% python3 -q
>>> import numpy as np
>>> np.set_printoptions(precision=3, suppress=True, linewidth=160, legacy="1.25")
>>> arr = np.load("a.npy")
>>> arr
array([[-0.202, -0.017,  0.346,  0.093,  0.184,  0.062,  0.33 ,  0.254, -0.463, -0.231],
       [ 0.317, -0.06 , -0.077, -0.188,  0.079,  0.091,  0.702, -0.059, -0.202,  0.272],
       [-0.663, -0.471, -0.149, -0.067, -0.295, -0.171,  0.123, -0.323, -0.032, -0.018],
       [ 0.346, -0.388,  0.037, -0.162, -0.154, -0.286,  0.029, -0.183, -0.137,  0.405],
       [-0.231,  0.058, -0.073, -0.257, -0.133,  0.013,  0.274,  0.538,  0.584,  0.29 ],
       [-0.087,  0.065,  0.044, -0.044,  0.062, -0.247, -0.447,  0.212, -0.313,  0.558],
       [ 0.173, -0.194,  0.287, -0.381,  0.024,  0.296, -0.142, -0.367,  0.275, -0.142],
       [-0.173,  0.384,  0.009, -0.405,  0.547, -0.289,  0.024, -0.341,  0.123,  0.06 ],
       [ 0.029,  0.433,  0.031, -0.206, -0.589,  0.389, -0.085, -0.126, -0.175,  0.123],
       [ 0.404, -0.094,  0.018,  0.02 , -0.198, -0.496, -0.044,  0.181,  0.201, -0.357],
       [ 0.   ,  0.159, -0.456, -0.519, -0.159, -0.218, -0.005,  0.135, -0.33 , -0.369],
       [ 0.029, -0.455, -0.057, -0.398,  0.268,  0.375, -0.276,  0.358, -0.118, -0.07 ],
       [ 0.115, -0.045, -0.741,  0.28 ,  0.209,  0.244, -0.03 , -0.118,  0.047,  0.067]])
>>> B = np.c_[arr[:, :6] @ np.array([[0, 2, 2, 0, 3, 2],
...     [3, 2, 0, 1, 3, 0],
...     [1, 2, 1, 2, 1, 1],
...     [3, 2, 2, 3, 2, 2],
...     [1, 0, 3, 0, 3, 2],
...     [0, 3, 0, 0, 1, 1]]), np.array([1, 0, 2, 2, -1, -1, 2, -1, 2, 0, 0, 2, -1])]
>>> B
array([[ 0.758,  0.626,  0.68 ,  0.953,  0.49 ,  0.558,  1.   ],
       [-0.741,  0.26 ,  0.418, -0.777,  0.647,  0.431,  0.   ],
       [-2.059, -3.214, -2.496, -0.971, -4.744, -2.371,  2.   ],
       [-1.768, -1.192, -0.056, -0.8  , -1.16 , -0.188,  2.   ],
       [-0.802, -0.964, -1.447, -0.858, -1.49 , -1.3  , -1.   ],
       [ 0.17 , -0.785, -0.031,  0.021, -0.169, -0.34 , -1.   ],
       [-1.414,  0.656, -0.057, -0.763, -0.171,  0.214,  2.   ],
       [ 0.495, -1.235,  0.495, -0.812,  1.186, -0.341, -1.   ],
       [ 0.121,  1.741, -2.092, -0.124, -0.376, -1.113,  2.   ],
       [-0.401, -0.791,  0.27 ,  0.003, -0.103, -0.027,  0.   ],
       [-1.695, -2.285, -1.97 , -2.309, -1.712, -2.029,  0.   ],
       [-2.348, -0.638,  0.009, -1.763, -0.953,  0.116,  2.   ],
       [ 0.174, -0.049,  0.677, -0.686,  0.902,  0.712, -1.   ]])
>>> np.linalg.norm(np.linalg.qr(arr)[0].T @ B, axis=0) ** 2 / ((B ** 2).sum(axis=0) + 1e-12)
array([1.   , 1.   , 1.   , 1.   , 1.   , 1.   , 0.908])
>>> np.linalg.matrix_rank(B)
7
>>> np.round(np.linalg.lstsq(arr, B[:, 0])[0], 3) + 0
array([0., 3., 1., 3., 1., 0., 0., 0., 0., 0.])
>>> np.linalg.matrix_rank(np.c_[arr, B])
11
>>> np.round(np.linalg.norm(B - arr @ np.linalg.lstsq(arr, B)[0], axis=0), 3) + 0
array([0.  , 0.  , 0.  , 0.  , 0.  , 0.  , 1.52])
>>> np.linalg.norm(arr, axis=1)
array([0.805, 0.878, 0.962, 0.788, 0.967, 0.858, 0.796, 0.927, 0.894, 0.813, 0.916, 0.897, 0.876])
>>> np.linalg.norm(arr, axis=0)
array([1., 1., 1., 1., 1., 1., 1., 1., 1., 1.])
>>> round(float(np.linalg.norm(arr) ** 2 / np.linalg.norm(arr, 2) ** 2), 3)
10.0
>>> u, g = arr[3], arr[7]
>>> round(float(u @ g), 3)
-0.074
>>> np.round(u @ u, 3)
0.62
>>> pr = (u @ g) / (u @ u) * u
>>> np.linalg.matrix_rank(np.outer(u, g))
1
>>> pr
array([-0.041,  0.046, -0.004,  0.019,  0.018,  0.034, -0.003,  0.022,  0.016, -0.048])
>>> np.round(arr[:, 8] @ arr[:, 2], 3)
0.0
>>> np.round(arr.T @ arr, 3) + 0
array([[1., 0., 0., 0., 0., 0., 0., 0., 0., 0.],
       [0., 1., 0., 0., 0., 0., 0., 0., 0., 0.],
       [0., 0., 1., 0., 0., 0., 0., 0., 0., 0.],
       [0., 0., 0., 1., 0., 0., 0., 0., 0., 0.],
       [0., 0., 0., 0., 1., 0., 0., 0., 0., 0.],
       [0., 0., 0., 0., 0., 1., 0., 0., 0., 0.],
       [0., 0., 0., 0., 0., 0., 1., 0., 0., 0.],
       [0., 0., 0., 0., 0., 0., 0., 1., 0., 0.],
       [0., 0., 0., 0., 0., 0., 0., 0., 1., 0.],
       [0., 0., 0., 0., 0., 0., 0., 0., 0., 1.]])
>>> np.linalg.norm(arr, axis=0)
array([1., 1., 1., 1., 1., 1., 1., 1., 1., 1.])
>>> data = np.load("mat.npy")
>>> data
array([[-2,  0,  0,  0,  9,  0, -5,  0,  0, -2,  0,  0],
       [ 0,  2,  0,  8,  0,  0,  0,  0,  0,  0,  0,  0],
       [ 0,  0,  0,  0, -6,  0,  0,  0,  0, -5,  0,  0],
       [ 0, -1,  2,  9,  0,  0,  0,  0,  0,  5,  0,  1],
       [ 1,  0, -6,  3,  7, -8,  0,  0,  0,  0,  0, -4],
       [-2,  7,  0,  0,  0,  0,  0,  0,  0,  0,  0, -4],
       [ 0,  0, -5, -6, -1,  0,  0,  0,  0,  8,  0, -1],
       [ 0,  0,  0,  0,  0,  0,  0,  0,  0,  0,  0,  0],
       [ 0,  0,  0,  0,  0,  0,  0,  0, -7,  0,  5,  0],
       [-4, -1,  0,  0,  0,  0,  0,  0,  0, -3, -2,  0],
       [ 0, -6, -3,  0,  0,  2,  0, -8,  0,  0,  6,  0]])
>>> # rows and columns are dependent
>>> U, sig, vt = np.linalg.svd(data)
>>> sig.round(3) + 0
array([15.534, 14.196, 13.085, 11.604,  9.128,  8.483,  6.744,  4.32 ,  2.899,  1.564,  0.   ])
>>> B = U[:, :10] @ np.diag(sig[:10]) @ vt[:10]
>>> np.round(np.abs(data - B).max(), 3)
0.0
>>> np.linalg.matrix_rank(data, rtol=0.05)
10
>>> np.linalg.matrix_rank(B)
10
>>> round(float(np.linalg.norm(data - B) / np.linalg.norm(data)), 3)
0.0
>>> round(float(np.linalg.norm(data - B, 2)), 3), round(float(sig[10]), 3)
(0.0, 0.0)
>>> data.sum(axis=0)
array([ -7,   1, -12,  14,   9,  -6,  -5,  -8,  -7,   3,   9,  -8])
>>> np.abs(data).max()
9
>>> round(np.linalg.norm(data), 3)
31.289
>>> np.linalg.matrix_rank(data)
10
>>> data - data[0]
array([[  0,   0,   0,   0,   0,   0,   0,   0,   0,   0,   0,   0],
       [  2,   2,   0,   8,  -9,   0,   5,   0,   0,   2,   0,   0],
       [  2,   0,   0,   0, -15,   0,   5,   0,   0,  -3,   0,   0],
       [  2,  -1,   2,   9,  -9,   0,   5,   0,   0,   7,   0,   1],
       [  3,   0,  -6,   3,  -2,  -8,   5,   0,   0,   2,   0,  -4],
       [  0,   7,   0,   0,  -9,   0,   5,   0,   0,   2,   0,  -4],
       [  2,   0,  -5,  -6, -10,   0,   5,   0,   0,  10,   0,  -1],
       [  2,   0,   0,   0,  -9,   0,   5,   0,   0,   2,   0,   0],
       [  2,   0,   0,   0,  -9,   0,   5,   0,  -7,   2,   5,   0],
       [ -2,  -1,   0,   0,  -9,   0,   5,   0,   0,  -1,  -2,   0],
       [  2,  -6,  -3,   0,  -9,   2,   5,  -8,   0,   2,   6,   0]])
>>> W0 = np.load("arr.npy")
>>> W0
array([[  8,   5,   3,  -5,   1,  -5,  -7,   2,  -8],
       [  6,   5,   9,  -3,   7, -12,  -3,  -1,  13],
       [ 16,  10,  18,  -4,   0, -16, -14,   0,  -2],
       [ 12,  10,  19,  -1,  -2, -15, -13,  -1,   0],
       [  8,  20,  17,  -7,   8, -23, -15,   1,   6]])
>>> # null space of dimension 5
>>> u, g = W0[4], W0[2]
>>> u @ u
1657
>>> u @ g
1228
>>> pr = (u @ g) / (u @ u) * u
>>> g - pr
array([10.071, -4.822,  5.401,  1.188, -5.929,  1.045, -2.884, -0.741, -6.447])
>>> np.outer(u, g)
array([[ 128,   80,  144,  -32,    0, -128, -112,    0,  -16],
       [ 320,  200,  360,  -80,    0, -320, -280,    0,  -40],
       [ 272,  170,  306,  -68,    0, -272, -238,    0,  -34],
       [-112,  -70, -126,   28,    0,  112,   98,    0,   14],
       [ 128,   80,  144,  -32,    0, -128, -112,    0,  -16],
       [-368, -230, -414,   92,    0,  368,  322,    0,   46],
       [-240, -150, -270,   60,    0,  240,  210,    0,   30],
       [  16,   10,   18,   -4,    0,  -16,  -14,    0,   -2],
       [  96,   60,  108,  -24,    0,  -96,  -84,    0,  -12]])
